$ python -q
>>> import numpy as np
>>> import numpy.linalg as la
>>> np.set_printoptions(precision=3, suppress=True, linewidth=100, sign=" ")
>>> rd = lambda a: np.round(a, 3) + 0
>>> E = np.loadtxt("case5.csv", delimiter=",")
>>> E
array([[-7.,  0.,  0.,  3.,  0.,  2.,  2.,  1., -2.,  2.],
       [ 0., -2., -3., -2.,  2., -2.,  3., -1., -2.,  2.],
       [ 0., -3., -2.,  1., -2., -2., -1.,  0.,  1., -2.],
       [ 0., -3., -2., -2., -1., -1.,  0.,  3.,  3.,  1.],
       [ 0., -2., -2., -3., -1., -2.,  1., -2.,  0., -3.],
       [ 0., -1.,  3.,  2., -1.,  3., -1.,  3.,  3.,  2.],
       [ 0.,  0.,  0., -2., -3., -2., -3.,  2.,  3.,  0.],
       [ 0.,  0.,  0., -3., -3.,  2.,  2., -1., -3., -1.],
       [ 0., -1.,  3., -3., -2.,  3., -2.,  0., -2.,  2.],
       [ 0.,  2.,  2., -3., -2.,  1.,  3.,  0.,  2., -2.]])
>>> x = np.array([0, 8, 8, 7, 9, 9, 6, 5, 2, 2])
>>> h1 = np.maximum(E @ x, 0)
>>> E * (h1 > 1e-9)[:, None]
array([[-7.,  0.,  0.,  3.,  0.,  2.,  2.,  1., -2.,  2.],
       [ 0., -0., -0., -0.,  0., -0.,  0., -0., -0.,  0.],
       [ 0., -0., -0.,  0., -0., -0., -0.,  0.,  0., -0.],
       [ 0., -0., -0., -0., -0., -0.,  0.,  0.,  0.,  0.],
       [ 0., -0., -0., -0., -0., -0.,  0., -0.,  0., -0.],
       [ 0., -1.,  3.,  2., -1.,  3., -1.,  3.,  3.,  2.],
       [ 0.,  0.,  0., -0., -0., -0., -0.,  0.,  0.,  0.],
       [ 0.,  0.,  0., -0., -0.,  0.,  0., -0., -0., -0.],
       [ 0., -0.,  0., -0., -0.,  0., -0.,  0., -0.,  0.],
       [ 0.,  2.,  2., -3., -2.,  1.,  3.,  0.,  2., -2.]])
>>> np.maximum(E @ x, 0) - np.maximum(-E @ x, 0)
array([ 56., -41., -77., -49., -90.,  67., -61., -31.,  -8.,  20.])
>>> K = np.loadtxt("w.csv", delimiter=",")
>>> K
array([[ 0.,  0.,  2.,  1.,  0.,  1.],
       [ 0.,  0.,  0.,  1., -1.,  1.],
       [ 2.,  0.,  0.,  0.,  0.,  0.],
       [ 1.,  1.,  0.,  0.,  0.,  0.],
       [ 0., -1.,  0.,  0.,  0.,  0.],
       [ 1.,  1.,  0.,  0.,  0.,  0.]])
>>> W = np.array([[2, 4, 0, 5, 1, 2],
...     [5, 5, 1, 5, 2, 5],
...     [5, 1, 4, 0, 4, 0],
...     [5, 2, 0, 1, 1, 1],
...     [2, 0, 2, 1, 2, 1],
...     [2, 1, 2, 1, 5, 2]])
>>> b = np.array([1, 1, 0, 1, 2, 2])
>>> act = np.maximum(K @ W + b, 0)
>>> rd((act > 0).mean(axis=0))
array([ 0.833,  0.833,  0.5  ,  0.833,  0.833,  0.833])
>>> la.matrix_rank(act)
np.int64(4)
>>> (act > 0).astype(int)
array([[ 1,  1,  1,  1,  1,  1],
       [ 1,  1,  0,  1,  1,  1],
       [ 1,  1,  0,  1,  1,  1],
       [ 1,  1,  1,  1,  1,  1],
       [ 0,  0,  0,  0,  0,  0],
       [ 1,  1,  1,  1,  1,  1]])
>>> C = np.array([[5, 3], [9, 0], [1, 7], [1, 4], [3, 1], [0, 2]])
>>> (act @ C).round(6).argmax(axis=1)
array([ 0,  0,  0,  0,  0,  0])
>>> act @ C
array([[ 205.,  162.],
       [  86.,   40.],
       [ 129.,   75.],
       [ 157.,   98.],
       [   0.,    0.],
       [ 157.,   98.]])
>>> W @ C
array([[ 54,  31],
       [ 82,  54],
       [ 50,  47],
       [ 47,  22],
       [ 19,  28],
       [ 37,  33]])
>>> Y = la.inv(E)
>>> (np.abs(Y) > 1e-9).astype(int)
array([[ 1,  1,  1,  1,  1,  1,  1,  1,  1,  1],
       [ 0,  1,  1,  1,  1,  1,  1,  1,  1,  1],
       [ 0,  1,  1,  1,  1,  1,  1,  1,  1,  1],
       [ 0,  1,  1,  1,  1,  1,  1,  1,  1,  1],
       [ 0,  1,  1,  1,  1,  1,  1,  1,  1,  1],
       [ 0,  1,  1,  1,  1,  1,  1,  1,  1,  1],
       [ 0,  1,  1,  1,  1,  1,  1,  1,  1,  1],
       [ 0,  1,  1,  1,  1,  1,  1,  1,  1,  1],
       [ 0,  1,  1,  1,  1,  1,  1,  1,  1,  1],
       [ 0,  1,  1,  1,  1,  1,  1,  1,  1,  1]])
>>> rd(E @ Y)
array([[ 1.,  0.,  0.,  0.,  0.,  0.,  0.,  0.,  0.,  0.],
       [ 0.,  1.,  0.,  0.,  0.,  0.,  0.,  0.,  0.,  0.],
       [ 0.,  0.,  1.,  0.,  0.,  0.,  0.,  0.,  0.,  0.],
       [ 0.,  0.,  0.,  1.,  0.,  0.,  0.,  0.,  0.,  0.],
       [ 0.,  0.,  0.,  0.,  1.,  0.,  0.,  0.,  0.,  0.],
       [ 0.,  0.,  0.,  0.,  0.,  1.,  0.,  0.,  0.,  0.],
       [ 0.,  0.,  0.,  0.,  0.,  0.,  1.,  0.,  0.,  0.],
       [ 0.,  0.,  0.,  0.,  0.,  0.,  0.,  1.,  0.,  0.],
       [ 0.,  0.,  0.,  0.,  0.,  0.,  0.,  0.,  1.,  0.],
       [ 0.,  0.,  0.,  0.,  0.,  0.,  0.,  0.,  0.,  1.]])
>>> np.allclose(Y, E.T)
False
>>> rd(la.cond(E))
np.float64(67.068)
>>> rd(la.det(E) * la.det(Y))
np.float64(1.0)
>>> U, s, VT = la.svd(K)
>>> np.argmax(s[:-1] / (s[1:] + 1e-6)) + 1
np.int64(4)
>>> Y = U[:, :4] @ np.diag(s[:4]) @ VT[:4]
>>> la.matrix_rank(Y)
np.int64(4)
>>> x = np.array([1, 2, 2, 1, 0, 3])
>>> h1 = np.maximum(K @ x, 0)
>>> np.maximum(K @ x, 0) - np.maximum(-K @ x, 0)
array([ 8.,  4.,  2.,  3., -2.,  3.])
>>> rd(np.tanh(K @ x))
array([ 1.   ,  0.999,  0.964,  0.995, -0.964,  0.995])
>>> h1
array([ 8.,  4.,  2.,  3.,  0.,  3.])
>>> K * (h1 > 1e-9)[:, None]
array([[ 0.,  0.,  2.,  1.,  0.,  1.],
       [ 0.,  0.,  0.,  1., -1.,  1.],
       [ 2.,  0.,  0.,  0.,  0.,  0.],
       [ 1.,  1.,  0.,  0.,  0.,  0.],
       [ 0., -0.,  0.,  0.,  0.,  0.],
       [ 1.,  1.,  0.,  0.,  0.,  0.]])
>>> np.maximum(K @ (3 * x), 0)
array([ 24.,  12.,   6.,   9.,   0.,   9.])
>>> feats = np.load("out13.npy")
>>> feats
array([[ 0,  0,  0,  1],
       [ 1,  0,  0,  0],
       [ 0,  1,  0,  0],
       [ 0,  0,  1,  0]])
>>> f = np.array([-1, 1, 2])
>>> np.convolve(feats[3], f)
array([ 0,  0, -1,  1,  2,  0])
>>> x = np.array([3, 9, 3, 9])
>>> rd(la.inv(feats))
array([[ 0.,  1.,  0.,  0.],
       [ 0.,  0.,  1.,  0.],
       [ 0.,  0.,  0.,  1.],
       [ 1.,  0.,  0.,  0.]])
>>> feats.T @ (feats @ x)
array([ 3,  9,  3,  9])
>>> [p for p in range(1, 25) if np.allclose(la.matrix_power(feats, p), np.eye(4))]
[4, 8, 12, 16, 20, 24]
>>> rd(la.norm(x)), rd(la.norm(feats @ x))
(np.float64(13.416), np.float64(13.416))
>>> rd(np.sort(np.abs(np.degrees(np.angle(la.eigvals(feats))))))
array([   0.,   90.,   90.,  180.])
>>> feats.sum(axis=1)
array([ 1,  1,  1,  1])
>>> la.matrix_power(feats, 100)
array([[ 1,  0,  0,  0],
       [ 0,  1,  0,  0],
       [ 0,  0,  1,  0],
       [ 0,  0,  0,  1]])
>>> feats @ np.ones(4)
array([ 1.,  1.,  1.,  1.])
>>> rd(np.sort(np.abs(la.eigvals(feats)))[::-1])
array([ 1.,  1.,  1.,  1.])
>>> p = np.eye(4)[2]
>>> for _ in range(4):
...     p = p @ feats
...     print(p.round(3))
... 
[ 0.  1.  0.  0.]
[ 1.  0.  0.  0.]
[ 0.  0.  0.  1.]
[ 0.  0.  1.  0.]
